$ ipython --no-banner

In [1]: import numpy as np

In [2]: np.set_printoptions(precision=3, suppress=True, linewidth=140)

In [3]: feats = np.array([[25, -25, 20, -20],
   ...:     [-25, 25, -20, 20],
   ...:     [20, -20, 16, -16],
   ...:     [-20, 20, -16, 16]])

In [4]: # equal to its transpose

In [5]: print(np.linalg.matrix_rank(feats, rtol=0.1))
1

In [6]: print(np.argsort(-np.linalg.norm(feats, axis=0).round(6), kind="stable")[:3])
[0 1 2]

In [7]: print(round(np.linalg.norm(feats, 2) / np.linalg.norm(feats), 3))
1.0

In [8]: print(feats.sum(axis=0))
[0 0 0 0]

In [9]: print(np.count_nonzero(feats))
16

In [10]: print(np.abs(feats).max())
25

In [11]: print(np.linalg.matrix_rank(feats))
1

In [12]: print(feats.sum(axis=1))
[0 0 0 0]

In [13]: print(np.unravel_index(np.abs(feats).argmax(), feats.shape))
(np.int64(0), np.int64(0))

In [14]: print(np.round(np.linalg.norm(feats), 3))
82.0

In [15]: print(feats.mean(axis=0))
[0. 0. 0. 0.]

In [16]: evals, vecs = np.linalg.eigh(feats)

In [17]: print(np.round(vecs.T @ feats @ vecs, 3) + 0)
[[ 0.  0.  0.  0.]
 [ 0.  0.  0.  0.]
 [ 0.  0.  0.  0.]
 [ 0.  0.  0. 82.]]

In [18]: print(np.round(vecs.T @ vecs, 3) + 0)
[[1. 0. 0. 0.]
 [0. 1. 0. 0.]
 [0. 0. 1. 0.]
 [0. 0. 0. 1.]]

In [19]: print(np.abs(vecs[:, -1]))
[0.552 0.552 0.442 0.442]

In [20]: evals, vecs = np.linalg.eigh(feats)

In [21]: x = np.array([-2, -3, -5, -5])

In [22]: print(np.abs(feats).sum(axis=1).max(), np.abs(evals).max())
90 82.0

In [23]: print(x @ feats @ x)
25

In [24]: print(np.allclose(feats[:-1].T @ np.linalg.lstsq(feats[:-1].T, feats[-1])[0], feats[-1]))
True

In [25]: print(feats @ np.linalg.pinv(feats) @ feats)
[[ 25. -25.  20. -20.]
 [-25.  25. -20.  20.]
 [ 20. -20.  16. -16.]
 [-20.  20. -16.  16.]]

In [26]: F = np.load("data.npy")

In [27]: print(F)
[[  5.  15.   6.  -5.]
 [ -8. -28. -11.  10.]
 [  8.  30.  13. -10.]
 [ -8. -30. -11.  12.]]

In [28]: x = np.array([9, 8, 8, 1])

In [29]: print(np.sign((F @ x).round(6)))
[ 1. -1.  1. -1.]

In [30]: print(F @ np.eye(4)[0])
[ 5. -8.  8. -8.]
